$ python -q
>>> import numpy as np
>>> from numpy import linalg as LA
>>> np.set_printoptions(suppress=True, linewidth=100)
>>> J = np.load("case8.npy")
>>> J
array([[ 0.1, -0.1,  0. ,  0.3],
       [ 0.1, -3.9, -2.8,  2.7],
       [-0.2, -1.2, -1.2,  0.7],
       [-0.1, -4.1, -3.3,  2.7],
       [ 0.4,  4. ,  2.3, -2.3],
       [ 0. ,  5.2,  3.5, -3.9],
       [-0.6, -3.5, -2.3,  2.2],
       [-0.1, -5.1, -3.5,  3.1],
       [-0.2,  0.8,  1.2, -0.5],
       [-0.5,  3.5,  1.8, -2.3],
       [-0.1, -3.4, -2.2,  2.1]])
>>> Uu, s, Vh = LA.svd(J)
>>> s.round(1)
array([16.2,  1.1,  0.9,  0.5])
>>> Y = Uu[:, :1] @ np.diag(s[:1]) @ Vh[:1]
>>> LA.matrix_rank(J, rtol=0.05)
np.int64(3)
>>> Y.round(1) + 0
array([[ 0. , -0.2, -0.1,  0.1],
       [-0.1, -4. , -2.7,  2.6],
       [ 0. , -1.3, -0.9,  0.9],
       [-0.1, -4.3, -2.9,  2.8],
       [ 0.1,  3.7,  2.5, -2.5],
       [ 0.1,  5.4,  3.6, -3.5],
       [-0.1, -3.4, -2.3,  2.3],
       [-0.1, -5. , -3.4,  3.3],
       [ 0. ,  1. ,  0.7, -0.7],
       [ 0.1,  3.3,  2.2, -2.2],
       [-0.1, -3.3, -2.3,  2.2]])
>>> np.round(LA.norm(J - Y) / LA.norm(J), 1)
np.float64(0.1)
>>> J @ J
Traceback (most recent call last):
  File "<python-input-11>", line 1, in <module>
    J @ J
    ~~^~~
ValueError: matmul: Input operand 1 has a mismatch in its core dimension 0, with gufunc signature (n?,k),(k,m?)->(n?,m?) (size 11 is different from 4)
>>> cov = J.T @ J
>>> print(LA.matrix_rank(cov))
4
>>> np.round(LA.svd(J, compute_uv=False) ** 2, 1)
array([262.7,   1.1,   0.8,   0.3])
>>> print(np.allclose(cov, cov.T))
True
>>> cov.round(1)
array([[  0.9,   2.9,   2. ,  -1.6],
       [  2.9, 139.2,  93.9, -91. ],
       [  2. ,  93.9,  64.8, -61.5],
       [ -1.6, -91. , -61.5,  60.1]])
>>> np.round(LA.eigvalsh(cov)[::-1], 1)
array([262.7,   1.1,   0.8,   0.3])
>>> np.round(np.trace(cov), 1), round((J ** 2).sum(), 1)
(np.float64(265.0), np.float64(265.0))
>>> ev, V = LA.eigh(cov)
>>> np.round(V.T @ V, 1) + 0
array([[1., 0., 0., 0.],
       [0., 1., 0., 0.],
       [0., 0., 1., 0.],
       [0., 0., 0., 1.]])
>>> np.round(LA.eigvalsh(cov @ cov), 1)
array([    0.1,     0.7,     1.3, 69008.7])
>>> print(np.abs(V[:, -1]).round(6).argmax())
1
>>> vec = np.array([-2, 1, 8, -5])
>>> y = J @ vec
>>> np.round(LA.pinv(J) @ J, 1) + 0
array([[1., 0., 0., 0.],
       [0., 1., 0., 0.],
       [0., 0., 1., 0.],
       [0., 0., 0., 1.]])
>>> print(np.round(LA.solve(J.T @ J, J.T @ y), 1))
[-2.  1.  8. -5.]
>>> rng = np.random.default_rng(75305)
>>> y = y + 0.3 * rng.normal(size=11)
>>> print(y.round(1))
[ -1.7 -39.8 -13.4 -43.8  33.2  52.9 -32.1 -48.7  13.8  30.2 -31. ]
>>> beta, *_ = LA.lstsq(J, y)
>>> beta.round(1)
array([-1.8,  1. ,  8.1, -5. ])
>>> [round(float(LA.norm(LA.solve(J.T @ J + lam * np.eye(4), J.T @ y))), 2) for lam in (0, 1, 10, 100)]
[9.71, 7.61, 6.8, 5.1]
>>> lab = J[:, 1] > np.median(J[:, 1])
>>> f = J[lab].mean(axis=0) - J[~lab].mean(axis=0)
>>> f.round(1)
array([ 0.1,  6.2,  4.3, -4. ])
>>> np.argsort(-np.abs(f).round(6), kind="stable")
array([1, 2, 3, 0])
>>> mat = np.loadtxt("dump.csv", delimiter=",")
>>> print(mat)
[[-18.  -1.   1.  -2.  -2.   1.  -2.  -1.   0.   2.   1.  -1.]
 [  1.  19.   0.   1.   1.  -2.   2.   1.   2.  -1.   0.   0.]
 [  0.   2.  21.   2.   1.   2.  -1.   0.   0.  -1.   0.  -2.]
 [ -1.   2.  -1. -18.   0.   1.  -1.  -2.   2.  -2.   2.   2.]
 [  2.   0.  -1.   2.  39.   1.   1.  -2.   0.  -1.   1.   0.]
 [ -1.  -2.   2.   2.   1. -38.   2.  -2.  -1.   1.   0.  -2.]
 [ -1.   2.  -2.  -2.   1.  -2. -41.  -2.   2.   0.   0.   2.]
 [ -2.   2.   2.  -1.  -2.   1.  -1.  -2.   1.   2.  -2.   1.]
 [  1.  -1.   1.   1.  -2.   0.  -1.  -2. -38.  -2.   1.  -1.]
 [ -1.  -1.   2.  -2.  -2.   0.   0.   2.   1. -42.  -2.   0.]
 [  0.  -1.  -1.   1.   0.   1.   2.   2.  -2.   0.  20.  -2.]
 [  0.   1.  -1.   1.  -1.  -1.  -1.   1.   0.  -2.   0. -38.]]
>>> Y = mat / np.sqrt((mat ** 2).mean(axis=1, keepdims=True))
>>> LA.matrix_rank(Y) == LA.matrix_rank(mat)
np.True_
>>> print(np.round(LA.norm(Y, axis=1), 1))
[3.5 3.5 3.5 3.5 3.5 3.5 3.5 3.5 3.5 3.5 3.5 3.5]
>>> print(LA.matrix_rank(mat - mat.mean(axis=1, keepdims=True)))
11
>>> Y[4].round(1)
array([ 0.2,  0. , -0.1,  0.2,  3.4,  0.1,  0.1, -0.2,  0. , -0.1,  0.1,  0. ])
>>> print((mat + mat.T) / 2)
[[-18.    0.    0.5  -1.5   0.    0.   -1.5  -1.5   0.5   0.5   0.5  -0.5]
 [  0.   19.    1.    1.5   0.5  -2.    2.    1.5   0.5  -1.   -0.5   0.5]
 [  0.5   1.   21.    0.5   0.    2.   -1.5   1.    0.5   0.5  -0.5  -1.5]
 [ -1.5   1.5   0.5 -18.    1.    1.5  -1.5  -1.5   1.5  -2.    1.5   1.5]
 [  0.    0.5   0.    1.   39.    1.    1.   -2.   -1.   -1.5   0.5  -0.5]
 [  0.   -2.    2.    1.5   1.  -38.    0.   -0.5  -0.5   0.5   0.5  -1.5]
 [ -1.5   2.   -1.5  -1.5   1.    0.  -41.   -1.5   0.5   0.    1.    0.5]
 [ -1.5   1.5   1.   -1.5  -2.   -0.5  -1.5  -2.   -0.5   2.    0.    1. ]
 [  0.5   0.5   0.5   1.5  -1.   -0.5   0.5  -0.5 -38.   -0.5  -0.5  -0.5]
 [  0.5  -1.    0.5  -2.   -1.5   0.5   0.    2.   -0.5 -42.   -1.   -1. ]
 [  0.5  -0.5  -0.5   1.5   0.5   0.5   1.    0.   -0.5  -1.   20.   -1. ]
 [ -0.5   0.5  -1.5   1.5  -0.5  -1.5   0.5   1.   -0.5  -1.   -1.  -38. ]]
>>> mat.inv()
Traceback (most recent call last):
  File "<python-input-45>", line 1, in <module>
    mat.inv()
    ^^^^^^^
AttributeError: 'numpy.ndarray' object has no attribute 'inv'
>>> print(np.allclose(mat @ mat.T, mat.T @ mat))
False
>>> LA.determinant(mat)
Traceback (most recent call last):
  File "<python-input-47>", line 1, in <module>
    LA.determinant(mat)
    ^^^^^^^^^^^^^^
AttributeError: module 'numpy.linalg' has no attribute 'determinant'
>>> np.round(np.abs(LA.eigvals(mat)).max(), 1)
np.float64(41.8)
>>> np.allclose(mat, mat.T)
False
